% ipython --no-banner

In [1]: import numpy as np

In [2]: from numpy import linalg as LA

In [3]: np.set_printoptions(suppress=True, linewidth=200)

In [4]: F = np.loadtxt("mat.csv", delimiter=",")

In [5]: print(F)
[[ -5.0354   1.3346  -0.1699]
 [  6.5594 -15.7328  -0.8698]
 [  0.6647   0.248    1.1622]
 [ -4.484    0.5416  -1.9613]
 [ -2.7108   0.5594  -0.1895]
 [ -5.4706   1.053   -0.6579]
 [  1.5778  -1.2365   0.0342]
 [ -5.561    0.6076  -1.7305]
 [  6.4966 -17.7714  -1.0879]
 [ -4.4449   2.6098  -1.6581]
 [ -3.949    0.7063   0.7966]
 [  2.8987  -0.9664  -0.4057]
 [ -3.7629   0.8423  -1.5596]
 [  1.3542  -2.9262   0.7536]
 [  2.7312   0.6161   1.3096]
 [  1.9993  -0.4024   0.0031]
 [ -4.429    2.5049   1.2396]
 [  5.0641 -15.2007  -2.214 ]
 [  0.7609  -2.2697   2.5379]
 [  1.1594  -1.9918   1.4691]
 [  6.1746 -16.3538  -2.2741]
 [  4.0112 -14.9769  -1.6921]
 [  5.2402 -17.1278  -0.0052]
 [  5.6442 -15.1657  -3.3495]
 [  6.1742 -14.4413  -0.1255]
 [  2.0298  -1.3073   1.0735]
 [  2.0594   0.4123  -0.3402]
 [ -3.3839   0.5435  -2.1927]
 [  5.8701 -16.4741  -1.4158]
 [ -0.1333  -0.0675   0.6944]
 [ -4.2713  -0.1849  -0.0246]
 [  4.4097 -13.8754  -3.5073]
 [ -5.4533   2.7626  -1.9454]]

In [6]: cent = F[[16, 19]].astype(float)

In [7]: for _ in range(3):
   ...:     lab = LA.norm(F[:, None] - cent, axis=-1).argmin(axis=1)
   ...:     cent = np.array([F[lab == j].mean(axis=0) for j in range(2)])
   ...: 

In [8]: print(lab)
[0 1 0 0 0 0 0 0 1 0 0 0 0 0 0 0 0 1 0 0 1 1 1 1 1 0 0 0 1 0 0 1 0]

In [9]: print(np.abs(cent[1] - cent[0]).argmax())
1

In [10]: print(np.bincount(lab))
[23 10]

In [11]: Xc = (F - F.mean(axis=0)) / F.std(axis=0)

In [12]: print(np.round(Xc.std(axis=0), 4))
[1. 1. 1.]

In [13]: c = LA.lstsq(np.delete(Xc, 2, axis=1), Xc[:, 2])[0]

In [14]: print(np.abs(c).argmax())
1

In [15]: print(round(float(1 - np.var(Xc[:, 2] - np.delete(Xc, 2, axis=1) @ c)), 4))
0.3701

In [16]: arr = np.load("m.npy")

In [17]: print(arr.round(4))
[[ -2.159    3.875   -0.1832  -1.7799  -2.0881]
 [  3.7091  -3.7435   8.8315 -10.6529  -9.5649]
 [  3.2553   9.5031  -1.3587  -6.8024  -2.658 ]
 [ -9.8863   0.2528  -1.8131   6.4906   0.9303]
 [  5.4396   9.1195   0.1576  -9.4921  -4.215 ]
 [ -3.7031   9.7538  -5.4608   1.5233   1.8163]
 [ -9.0727   1.7897  -2.5082   5.9088   1.1903]
 [ -9.6622  -0.973   -0.7677   5.9181   0.1774]
 [ -4.0677   5.2567  -2.2931   0.8321  -0.2043]
 [ -3.9177   2.0012   0.2329  -0.1599  -1.9258]
 [  0.7588   1.5663   3.1896  -5.822   -5.0661]
 [-11.3025   1.439   -3.4994   8.469    2.4086]
 [  2.8401   5.8419   1.1536  -7.2246  -4.2291]
 [  2.5472   6.6377   0.3921  -6.6779  -3.6482]
 [ -6.3244   2.3276  -1.3656   2.7796  -0.2585]
 [ -1.3917   0.1914   3.0111  -3.6121  -4.4095]
 [ -2.7853   1.2507   1.4327  -1.6923  -3.0088]
 [ -4.3551   5.2613  -2.4582   1.1745  -0.0224]
 [ -4.2865   6.1971  -3.1215   1.327    0.4026]
 [ -9.4144  -0.6066  -0.9031   5.7154   0.2057]
 [-11.2548  -3.1969   0.0043   7.2534   0.0608]
 [ -6.6151   1.8493  -1.1705   3.0053  -0.3159]
 [ -2.9226   3.348   -0.2174  -1.0049  -1.8744]
 [-12.2256   1.4405  -4.0198   9.5656   2.9863]
 [ -4.1209   3.6322  -1.1046   0.4892  -0.9833]
 [  1.9554   5.4084   0.9811  -6.2825  -3.893 ]
 [ -3.5985  -2.961    4.1341  -1.7796  -4.6065]
 [-12.109   -0.8994  -2.1993   8.8421   1.7434]
 [ -1.9956   0.8303   2.1923  -2.7352  -3.7126]
 [ -5.8502  -0.6623   1.1434   1.4691  -2.0497]]

In [18]: # null space of dimension 2

In [19]: cent = arr[[21, 22]].astype(float)

In [20]: for _ in range(6):
    ...:     lab = LA.norm(arr[:, None] - cent, axis=-1).argmin(axis=1)
    ...:     cent = np.array([arr[lab == j].mean(axis=0) for j in range(2)])
    ...: 

In [21]: print(lab)
[1 1 1 0 1 1 0 0 1 1 1 0 1 1 0 1 1 1 1 0 0 0 1 0 1 1 1 0 1 0]

In [22]: print(cent.round(4))
[[-9.4288  0.251  -1.5545  5.947   0.6435]
 [-0.9894  3.8405  0.5006 -3.1775 -2.8364]]

In [23]: print(np.round(cent[1] - cent[0], 4))
[ 8.4395  3.5895  2.055  -9.1245 -3.4799]

In [24]: Xc = arr - arr.mean(axis=0)

In [25]: evecs = LA.svd(Xc)[2][:3]

In [26]: M2 = Xc - Xc @ evecs.T @ evecs

In [27]: print(np.round(np.cov(Xc @ evecs.T, rowvar=False), 4) + 0)
[[67.7882  0.      0.    ]
 [ 0.     17.7051  0.    ]
 [ 0.      0.      0.    ]]

In [28]: print(np.round(np.diag(evecs.T @ evecs), 4))
[0.699  0.6903 0.4681 0.7408 0.4018]

In [29]: print(LA.norm(M2, axis=1).round(6).argmax())
0

In [30]: print(np.round((Xc @ evecs.T).std(axis=0), 4) + 0)
[8.095 4.137 0.   ]

In [31]: LA.inv(arr)
LinAlgError: Last 2 dimensions of the array must be square


In [32]: print(np.unique(arr.round(6), axis=0).shape)
(30, 5)

In [33]: print(np.round(arr @ LA.pinv(arr) @ arr, 4))
[[ -2.159    3.875   -0.1832  -1.7799  -2.0881]
 [  3.7091  -3.7435   8.8315 -10.6529  -9.5649]
 [  3.2553   9.5031  -1.3587  -6.8024  -2.658 ]
 [ -9.8863   0.2528  -1.8131   6.4906   0.9303]
 [  5.4396   9.1195   0.1576  -9.4921  -4.215 ]
 [ -3.7031   9.7538  -5.4608   1.5233   1.8163]
 [ -9.0727   1.7897  -2.5082   5.9088   1.1903]
 [ -9.6622  -0.973   -0.7677   5.9181   0.1774]
 [ -4.0677   5.2567  -2.2931   0.8321  -0.2043]
 [ -3.9177   2.0012   0.2329  -0.1599  -1.9258]
 [  0.7588   1.5663   3.1896  -5.822   -5.0661]
 [-11.3025   1.439   -3.4994   8.469    2.4086]
 [  2.8401   5.8419   1.1536  -7.2246  -4.2291]
 [  2.5472   6.6377   0.3921  -6.6779  -3.6482]
 [ -6.3244   2.3276  -1.3656   2.7796  -0.2585]
 [ -1.3917   0.1914   3.0111  -3.6121  -4.4095]
 [ -2.7853   1.2507   1.4327  -1.6923  -3.0088]
 [ -4.3551   5.2613  -2.4582   1.1745  -0.0224]
 [ -4.2865   6.1971  -3.1215   1.327    0.4026]
 [ -9.4144  -0.6066  -0.9031   5.7154   0.2057]
 [-11.2548  -3.1969   0.0043   7.2534   0.0608]
 [ -6.6151   1.8493  -1.1705   3.0053  -0.3159]
 [ -2.9226   3.348   -0.2174  -1.0049  -1.8744]
 [-12.2256   1.4405  -4.0198   9.5656   2.9863]
 [ -4.1209   3.6322  -1.1046   0.4892  -0.9833]
 [  1.9554   5.4084   0.9811  -6.2825  -3.893 ]
 [ -3.5985  -2.961    4.1341  -1.7796  -4.6065]
 [-12.109   -0.8994  -2.1993   8.8421   1.7434]
 [ -1.9956   0.8303   2.1923  -2.7352  -3.7126]
 [ -5.8502  -0.6623   1.1434   1.4691  -2.0497]]

In [34]: print(np.abs(np.diag(LA.qr(arr)[1])) > 1e-9)
[ True  True  True False False]

In [35]: r = LA.matrix_rank(arr)

In [36]: print(r)
3

In [37]: null = LA.svd(arr)[2][r:].T

In [38]: print(LA.matrix_rank(arr.T @ arr), LA.matrix_rank(arr @ arr.T))
3 3

In [39]: print(null.shape)
(5, 2)

In [40]: print([int(LA.matrix_rank(arr[:, :j + 1])) for j in range(5)])
[1, 2, 3, 3, 3]

In [41]: K = np.array([[-0.8, -1.9, -1.2, -1.1],
    ...:     [-0.7, 0.2, -2.0, 0.1],
    ...:     [-0.2, -0.7, -0.7, -0.4],
    ...:     [-2.2, -1.4, -1.7, 0.1],
    ...:     [0.2, 0.5, 1.6, 0.3],
    ...:     [-1.2, 0.5, 1.5, 1.9],
    ...:     [0.0, 0.3, 0.3, 0.5],
    ...:     [0.2, -0.8, -0.1, 0.1],
    ...:     [0.6, 2.1, -0.8, -0.5],
    ...:     [0.1, -0.6, -1.3, 1.6],
    ...:     [-0.1, -0.2, 1.4, 0.3],
    ...:     [0.4, 0.1, 0.2, -0.9],
    ...:     [-0.1, 1.2, -1.6, 1.1],
    ...:     [-2.5, 2.7, 0.2, -0.5],
    ...:     [0.3, -0.1, -0.5, -0.5],
    ...:     [2.0, -1.1, -1.9, 0.3],
    ...:     [0.2, -0.9, -0.5, 0.0]])

In [42]: K[2] *= 5

In [43]: print(K)
[[-0.8 -1.9 -1.2 -1.1]
 [-0.7  0.2 -2.   0.1]
 [-1.  -3.5 -3.5 -2. ]
 [-2.2 -1.4 -1.7  0.1]
 [ 0.2  0.5  1.6  0.3]
 [-1.2  0.5  1.5  1.9]
 [ 0.   0.3  0.3  0.5]
 [ 0.2 -0.8 -0.1  0.1]
 [ 0.6  2.1 -0.8 -0.5]
 [ 0.1 -0.6 -1.3  1.6]
 [-0.1 -0.2  1.4  0.3]
 [ 0.4  0.1  0.2 -0.9]
 [-0.1  1.2 -1.6  1.1]
 [-2.5  2.7  0.2 -0.5]
 [ 0.3 -0.1 -0.5 -0.5]
 [ 2.  -1.1 -1.9  0.3]
 [ 0.2 -0.9 -0.5  0. ]]

In [44]: lab = K[:, 2] > np.median(K[:, 2])

In [45]: r0 = K[lab].mean(axis=0) - K[~lab].mean(axis=0)

In [46]: print(np.argsort(-np.abs(r0).round(6), kind="stable"))
[2 1 3 0]
